$ python3 -q
>>> import numpy as np
>>> import numpy.linalg as la
>>> np.set_printoptions(suppress=True, linewidth=160)
>>> A = np.loadtxt("w.csv", delimiter=",")
>>> A
array([[ 0.312,  0.328, -0.568, -0.06 ,  0.385, -1.58 ,  1.126],
       [-0.082,  0.105,  0.299,  0.17 ,  0.395,  0.292, -0.132],
       [-0.049,  0.201, -0.062,  0.146,  0.354, -0.711,  0.494],
       [-0.301, -0.241,  0.782,  0.173, -0.078,  1.874, -1.286],
       [-0.237,  0.004,  0.477,  0.252,  0.239,  0.686, -0.493],
       [ 0.406,  0.645, -0.807,  0.047,  0.916, -2.712,  1.937]])
>>> np.round(la.norm(A, 2), 3)
np.float64(5.0)
>>> round(float(A[1] @ A[0]), 3)
-0.629
>>> T = np.stack([A, 2 * A, A[::-1]])
>>> (T @ A.T).shape
(3, 6, 6)
>>> np.round(la.norm(T, axis=(1, 2)), 3)
array([ 5.103, 10.206,  5.103])
>>> la.matrix_rank(T.reshape(3, -1))
np.int64(2)
>>> r0 = np.array([-1, 2, -3])
>>> np.round(np.convolve(A[2], r0), 3)
array([ 0.049, -0.299,  0.611, -0.873,  0.124,  0.981, -2.978,  3.121, -1.482])
>>> other = A / la.norm(A, axis=1, keepdims=True)
>>> C2 = other @ other.T
>>> (C2 - 2 * np.eye(6)).round(6).argmax(axis=1)
array([5, 4, 5, 4, 3, 0])
>>> (np.abs(C2) > 0.9).astype(int)
array([[1, 0, 1, 1, 0, 1],
       [0, 1, 0, 0, 0, 0],
       [1, 0, 1, 0, 0, 1],
       [1, 0, 0, 1, 1, 1],
       [0, 0, 0, 1, 1, 0],
       [1, 0, 1, 1, 0, 1]])
>>> round(float(np.degrees(np.arccos(np.clip(C2[3, 2], -1, 1)))), 3)
149.951
>>> C2[3].round(3)
array([-0.984,  0.618, -0.866,  1.   ,  0.925, -0.964])
>>> C2 = A.T @ A
>>> (A @ A.T).shape
(6, 6)
>>> round(np.trace(C2), 3), round(float((A ** 2).sum()), 3)
(np.float64(26.041), 26.041)
>>> W0 = np.load("run6.npy")
>>> W0
array([[ 0,  2,  0,  0,  0,  1,  0],
       [ 0,  0,  0,  0,  0,  0,  0],
       [ 0,  0,  0, -1,  3,  0, -3],
       [ 3, -2,  1,  3,  0,  0,  2],
       [ 0,  1,  1,  0,  0,  0,  0],
       [ 0, -1, -2,  0, -3,  0, -2],
       [ 0,  0,  0,  1,  0,  0,  3],
       [-3, -1,  0,  2, -3,  0, -3],
       [-2, -3,  0,  3,  2,  0,  0],
       [ 0,  0,  0,  0,  0,  0,  0]])
>>> other = np.c_[W0[:, :6] @ np.array([[2, 2, 0, 2, 1, 1],
...     [1, 2, 2, 0, 1, 0],
...     [1, 3, 2, 0, 3, 1],
...     [1, 2, 1, 0, 3, 0],
...     [3, 3, 3, 2, 3, 1],
...     [3, 1, 2, 3, 2, 0]]), np.array([1, 0, 3, 0, 2, 3, 0, 1, 2, 1])]
>>> other
array([[  5,   5,   6,   3,   4,   0,   1],
       [  0,   0,   0,   0,   0,   0,   0],
       [  8,   7,   8,   6,   6,   3,   3],
       [  8,  11,   1,   6,  13,   4,   0],
       [  2,   5,   4,   0,   4,   1,   2],
       [-12, -17, -15,  -6, -16,  -5,   3],
       [  1,   2,   1,   0,   3,   0,   0],
       [-14, -13,  -9, -12,  -7,  -6,   1],
       [  2,   2,   3,   0,  10,   0,   2],
       [  0,   0,   0,   0,   0,   0,   1]])
>>> np.round(la.lstsq(W0, other[:, 0])[0], 3) + 0
array([2., 1., 1., 1., 3., 3., 0.])
>>> la.matrix_rank(other)
np.int64(7)
>>> K = np.array([[1, 3, 1], [2, -3, -2], [1, 0, 1], [-2, -3, 2], [1, 2, 0]])
>>> K[4] = K[2]
>>> K
array([[ 1,  3,  1],
       [ 2, -3, -2],
       [ 1,  0,  1],
       [-2, -3,  2],
       [ 1,  0,  1]])
>>> x0 = np.array([-1, 2, -2])
>>> rhs = K @ x0
>>> np.round(la.solve(K.T @ K, K.T @ rhs), 3)
array([-1.,  2., -2.])
>>> rhs
array([ 3, -4, -3, -8, -3])
>>> rng = np.random.default_rng(18696)
>>> rhs = rhs + 0.3 * rng.normal(size=5)
>>> rhs.round(3)
array([ 2.958, -4.356, -3.47 , -7.977, -3.505])
>>> c, *_ = la.lstsq(K, rhs)
>>> c.round(3)
array([-1.256,  2.079, -2.161])
>>> round(float(la.norm(rhs - K @ c)), 3)
0.198
>>> c.round()
array([-1.,  2., -2.])
>>> other = K + rng.integers(-2, 3, (5, 2)) @ rng.integers(-2, 3, (2, 3))
>>> other
array([[ 1,  2, -3],
       [ 8,  2,  0],
       [ 1,  1,  5],
       [-4, -3,  8],
       [ 5,  2, -3]])
>>> la.matrix_rank(other - K, tol=1e-8)
np.int64(2)
